$ python3 -q
>>> import numpy as np
>>> import numpy.linalg as la
>>> np.set_printoptions(precision=3, suppress=True, linewidth=140, legacy="1.25")
>>> Y = np.array([[0, 0, 0, 1, 0, 0],
...     [3, 1, 1, 3, 0, 2],
...     [1, 2, 3, 3, 0, 2],
...     [2, 0, 1, 3, 0, 3],
...     [2, 0, 0, 0, 1, 0],
...     [1, 2, 2, 2, 1, 2]])
>>> W0 = np.triu(Y, 1)
>>> print(W0)
[[0 0 0 1 0 0]
 [0 0 1 3 0 2]
 [0 0 0 3 0 2]
 [0 0 0 0 0 3]
 [0 0 0 0 0 0]
 [0 0 0 0 0 0]]
>>> print(round(float(la.norm(W0[4], 1)), 3), round(float(la.norm(W0[4], np.inf)), 3))
0.0 0.0
>>> la.norm(W0, axis=1)
array([1.   , 3.742, 3.606, 3.   , 0.   , 0.   ])
>>> round(float(la.norm(W0, 2)), 3)
5.52
>>> W0[4] @ W0[2]
0
>>> print(round(la.norm(W0) ** 2 / la.norm(W0, 2) ** 2, 3))
1.214
>>> round(la.norm(W0, 1), 3), np.round(la.norm(W0, np.inf), 3)
(7.0, 6.0)
>>> la.norm(W0, axis=0)
array([0.   , 0.   , 1.   , 4.359, 0.   , 4.123])
>>> la.cond(W0) > 100
True
>>> round(la.norm(W0, 2) / la.norm(W0), 3)
0.908
>>> (la.matrix_power((W0 != 0) + (W0.T != 0) + np.eye(6), 6) > 0).astype(int)
array([[1, 1, 1, 1, 0, 1],
       [1, 1, 1, 1, 0, 1],
       [1, 1, 1, 1, 0, 1],
       [1, 1, 1, 1, 0, 1],
       [0, 0, 0, 0, 1, 0],
       [1, 1, 1, 1, 0, 1]])
>>> np.sort(la.eigvals(W0).real)
array([0., 0., 0., 0., 0., 0.])
>>> F = np.loadtxt("w.csv", delimiter=",")
>>> print(F)
[[-0.43  -0.78   0.414 -0.803 -0.808  0.752  0.827 -0.864]
 [ 2.855  5.687 -2.876  5.73   5.723 -5.652 -5.738  5.681]
 [ 1.329  2.57  -1.369  2.567  2.604 -2.738 -2.629  2.652]
 [-2.067 -3.896  2.073 -3.924 -3.969  3.953  3.888 -3.846]
 [-0.698 -1.652  0.794 -1.629 -1.648  1.673  1.603 -1.661]
 [-0.289 -0.72   0.42  -0.734 -0.86   0.602  0.583 -0.623]
 [-1.016 -2.14   1.166 -2.133 -2.157  2.158  2.176 -2.077]
 [ 0.036  0.061 -0.026  0.046  0.056 -0.071 -0.011  0.029]
 [-1.236 -2.26   1.129 -2.238 -2.291  2.344  2.345 -2.339]
 [-1.66  -3.35   1.599 -3.415 -3.379  3.419  3.325 -3.332]
 [-0.911 -1.716  0.941 -1.817 -1.727  1.737  1.732 -1.819]
 [-0.011 -0.08  -0.027  0.015 -0.192  0.051  0.087 -0.033]
 [ 0.818  1.594 -0.816  1.611  1.668 -1.642 -1.647  1.651]
 [ 1.235  2.418 -1.239  2.354  2.413 -2.354 -2.476  2.415]
 [ 0.807  1.441 -0.682  1.456  1.509 -1.426 -1.317  1.413]
 [ 0.443  0.939 -0.474  0.883  0.893 -0.819 -0.866  0.898]
 [-0.529 -0.84   0.444 -0.927 -0.861  0.906  0.939 -0.95 ]
 [ 1.687  3.503 -1.719  3.444  3.418 -3.528 -3.517  3.561]
 [ 1.548  3.047 -1.504  3.096  3.082 -3.121 -3.188  3.061]
 [ 0.308  0.773 -0.365  0.729  0.638 -0.737 -0.642  0.75 ]
 [-0.297 -0.554  0.346 -0.64  -0.614  0.651  0.595 -0.58 ]
 [-1.719 -3.3    1.629 -3.267 -3.256  3.263  3.256 -3.149]
 [ 0.941  1.907 -0.92   1.842  1.902 -1.873 -1.911  1.9  ]
 [ 0.428  0.784 -0.486  0.795  0.943 -0.817 -0.922  0.863]
 [ 0.172  0.533 -0.203  0.466  0.421 -0.478 -0.46   0.381]]
>>> Y = np.c_[F[:, :5] @ np.array([[1, 2, 1, 1, 2],
...     [2, 1, 2, 2, 1],
...     [2, 2, 2, 2, 1],
...     [2, 0, 1, 2, 2],
...     [0, 2, 1, 0, 2]]), np.array([-3, -1, 3, 2, -3, 3, -1, -2, 3, -1, 1, 2, -2, 1, 3, -1, -1, -3, -1, 2, -1, -1, -3, -3, -3])]
>>> Y
array([[ -2.768,  -2.428,  -2.773,  -2.768,  -4.448,  -3.   ],
       [ 19.937,  17.091,  19.93 ,  19.937,  31.427,  -1.   ],
       [  8.865,   7.698,   8.902,   8.865,  14.201,   3.   ],
       [-13.561, -11.822, -13.606, -13.561, -21.743,   2.   ],
       [ -5.672,  -4.756,  -5.691,  -5.672,  -8.808,  -3.   ],
       [ -2.357,  -2.178,  -2.483,  -2.357,  -4.066,   3.   ],
       [ -7.23 ,  -6.154,  -7.254,  -7.23 , -11.586,  -1.   ],
       [  0.198,   0.193,   0.208,   0.198,   0.311,  -2.   ],
       [ -7.974,  -7.056,  -8.027,  -7.974, -12.661,   3.   ],
       [-11.992, -10.23 , -11.956, -11.992, -18.659,  -1.   ],
       [ -6.095,  -5.11 ,  -6.005,  -6.095,  -9.685,   1.   ],
       [ -0.195,  -0.54 ,  -0.402,  -0.195,  -0.483,   2.   ],
       [  5.596,   4.934,   5.653,   5.596,   8.972,  -2.   ],
       [  8.301,   7.236,   8.36 ,   8.301,  13.183,   1.   ],
       [  5.237,   4.709,   5.29 ,   5.237,   8.303,   3.   ],
       [  3.139,   2.663,   3.149,   3.139,   4.903,  -1.   ],
       [ -3.175,  -2.732,  -3.109,  -3.175,  -5.03 ,  -1.   ],
       [ 12.143,  10.275,  12.117,  12.143,  18.882,  -3.   ],
       [ 10.826,   9.299,  10.812,  10.826,  16.995,  -1.   ],
       [  2.582,   1.935,   2.491,   2.582,   3.758,   2.   ],
       [ -1.993,  -1.684,  -1.967,  -1.993,  -3.31 ,  -1.   ],
       [-11.595,  -9.992, -11.584, -11.595, -18.155,  -1.   ],
       [  6.599,   5.753,   6.659,   6.599,  10.357,  -3.   ],
       [  2.614,   2.554,   2.762,   2.614,   4.63 ,  -3.   ],
       [  1.764,   1.313,   1.719,   1.764,   2.448,  -3.   ]])
>>> la.norm(la.qr(F)[0].T @ Y, axis=0) ** 2 / ((Y ** 2).sum(axis=0) + 1e-12)
array([1.   , 1.   , 1.   , 1.   , 1.   , 0.218])
>>> np.round(la.lstsq(F, Y[:, 0])[0], 3) + 0
array([1., 2., 2., 2., 0., 0., 0., 0.])
>>> np.round(la.norm(Y - F @ la.lstsq(F, Y)[0], axis=0), 3) + 0
array([0.   , 0.   , 0.   , 0.   , 0.   , 9.689])
>>> x = np.array([-3, -3, -2, 3, -3, 1, 2, 0])
>>> rhs = F @ x
>>> np.round(la.solve(F.T @ F, F.T @ rhs), 3) + 0
array([-3., -3., -2.,  3., -3.,  1.,  2.,  0.])
>>> rng = np.random.default_rng(940)
>>> rhs = rhs + 0.02 * rng.normal(size=25)
>>> rhs
array([  5.191, -36.969, -17.089,  25.614,  10.39 ,   4.352,  13.704,  -0.33 ,  15.401,  21.795,  10.907,   1.201, -10.694, -16.   ,
        -9.611,  -5.785,   5.801, -22.573, -20.221,  -4.232,   3.609,  21.533, -12.546,  -5.78 ,  -2.94 ])
>>> c, *_ = la.lstsq(F, rhs)
>>> print(np.round(F.T @ (rhs - F @ c), 3) + 0)
[0. 0. 0. 0. 0. 0. 0. 0.]
>>> [round(float(la.norm(la.solve(F.T @ F + lam * np.eye(8), F.T @ rhs))), 2) for lam in (0, 1, 10, 100)]
[6.81, 2.57, 2.52, 2.29]
>>> round(la.norm(rhs - F @ c), 3)
0.088
>>> print(c)
[-3.064 -2.944 -1.976  3.079 -3.156  0.998  2.003  0.069]
>>> print(c.round())
[-3. -3. -2.  3. -3.  1.  2.  0.]
>>> Z = np.array([[-0.5, -0.6, -0.6, 0.1, -2.3, -1.8, 1.1, 0.1, 2.0]])
>>> X = np.array([[3],
...     [1],
...     [0],
...     [0],
...     [2],
...     [0],
...     [2],
...     [3],
...     [0],
...     [0],
...     [1],
...     [1],
...     [0],
...     [1],
...     [1],
...     [2],
...     [1],
...     [1],
...     [2],
...     [0],
...     [2],
...     [2],
...     [2],
...     [3],
...     [2],
...     [3],
...     [3],
...     [1],
...     [1]]) @ Z + 0.1 * rng.normal(size=(29, 9))
>>> X.round(3) + 0
array([[-1.521, -1.85 , -1.752,  0.299, -6.887, -5.135,  3.373,  0.405,  6.03 ],
       [-0.52 , -0.707, -0.758,  0.181, -2.198, -1.866,  1.341,  0.111,  1.857],
       [-0.004, -0.017, -0.064, -0.015, -0.035,  0.07 ,  0.044, -0.024,  0.071],
       [-0.032, -0.135, -0.192, -0.147,  0.047, -0.116, -0.019,  0.075,  0.008],
       [-1.141, -1.109, -0.95 ,  0.074, -4.486, -3.548,  2.323,  0.074,  4.056],
       [-0.091,  0.081,  0.021, -0.013, -0.048,  0.139, -0.094,  0.087, -0.021],
       [-1.034, -1.342, -1.145,  0.493, -4.548, -3.441,  2.046,  0.242,  4.005],
       [-1.51 , -1.782, -1.822,  0.528, -6.855, -5.341,  3.186,  0.291,  6.078],
       [-0.093,  0.249,  0.072,  0.022, -0.06 ,  0.163,  0.091,  0.011,  0.147],
       [ 0.217, -0.065,  0.102,  0.095,  0.   , -0.029, -0.017, -0.2  , -0.096],
       [-0.427, -0.672, -0.491,  0.065, -2.267, -1.79 ,  1.026,  0.052,  2.079],
       [-0.407, -0.546, -0.644,  0.09 , -2.272, -1.668,  1.117,  0.064,  1.939],
       [-0.047, -0.125,  0.025,  0.152,  0.102,  0.111, -0.214,  0.028, -0.038],
       [-0.524, -0.594, -0.368, -0.053, -2.44 , -1.898,  1.237, -0.033,  2.   ],
       [-0.452, -0.668, -0.634,  0.059, -2.389, -1.875,  1.116,  0.182,  2.033],
       [-1.228, -1.275, -1.236,  0.084, -4.685, -3.49 ,  2.14 ,  0.23 ,  4.037],
       [-0.558, -0.538, -0.768,  0.043, -2.421, -1.585,  1.111,  0.238,  1.967],
       [-0.42 , -0.669, -0.617,  0.086, -2.159, -1.819,  1.055,  0.097,  2.064],
       [-1.109, -1.186, -1.159,  0.027, -4.531, -3.489,  2.312,  0.336,  4.11 ],
       [ 0.002, -0.055, -0.069, -0.026, -0.094,  0.022, -0.024, -0.189,  0.072],
       [-1.143, -1.255, -0.94 ,  0.106, -4.548, -3.647,  2.265,  0.205,  4.075],
       [-1.048, -1.261, -1.127,  0.238, -4.929, -3.557,  2.084,  0.308,  3.986],
       [-1.099, -1.346, -1.059,  0.167, -4.674, -3.718,  2.142,  0.132,  4.002],
       [-1.452, -1.794, -1.775,  0.387, -6.886, -5.473,  3.132,  0.357,  5.972],
       [-1.044, -1.132, -1.059,  0.293, -4.56 , -3.513,  2.095,  0.201,  3.98 ],
       [-1.333, -1.892, -1.897,  0.366, -6.822, -5.29 ,  3.35 ,  0.218,  6.034],
       [-1.44 , -1.865, -1.896,  0.436, -6.965, -5.384,  3.243,  0.456,  5.85 ],
       [-0.458, -0.667, -0.682,  0.248, -2.169, -1.867,  0.984,  0.027,  2.171],
       [-0.699, -0.474, -0.54 ,  0.123, -2.172, -1.665,  1.096,  0.271,  2.015]])
>>> Xc = X - X.mean(axis=0)
>>> Uu, s, Vt = la.svd(Xc, full_matrices=False)
>>> la.matrix_rank(Xc)
9
>>> s
array([21.26 ,  0.799,  0.7  ,  0.598,  0.516,  0.488,  0.372,  0.329,  0.27 ])
>>> np.round(Xc.mean(axis=0), 3) + 0
array([0., 0., 0., 0., 0., 0., 0., 0., 0.])
>>> print(Vt[0] * np.sign(Vt[0, np.abs(Vt[0]).argmax()]))
[ 0.131  0.16   0.152 -0.032  0.6    0.468 -0.286 -0.032 -0.521]
>>> x = np.array([-3, 0, -3, 3, 0, 3, 3, -2, 3])
>>> rhs = X @ x
>>> print(np.round(la.lstsq(X, rhs)[0], 3) + 0)
[-3.  0. -3.  3.  0.  3.  3. -2.  3.]
>>> rhs = rhs + 0.3 * rng.normal(size=29)
>>> rhs
array([23.304,  8.519,  0.417,  0.191, 14.906, -0.168, 15.715, 22.902,  0.839, -1.052,  6.198,  7.672,  0.236,  5.814,  6.835, 15.202,
        7.713,  6.489, 14.9  ,  0.594, 13.965, 14.642, 14.102, 21.113, 14.654, 21.96 , 21.648,  8.233,  7.446])
>>> c, *_ = la.lstsq(X, rhs)
>>> print(np.round(la.norm(rhs - X @ c), 3))
1.674
>>> c
array([-4.252, -0.932, -3.438,  4.023,  0.048,  2.621,  2.905, -1.471,  1.952])
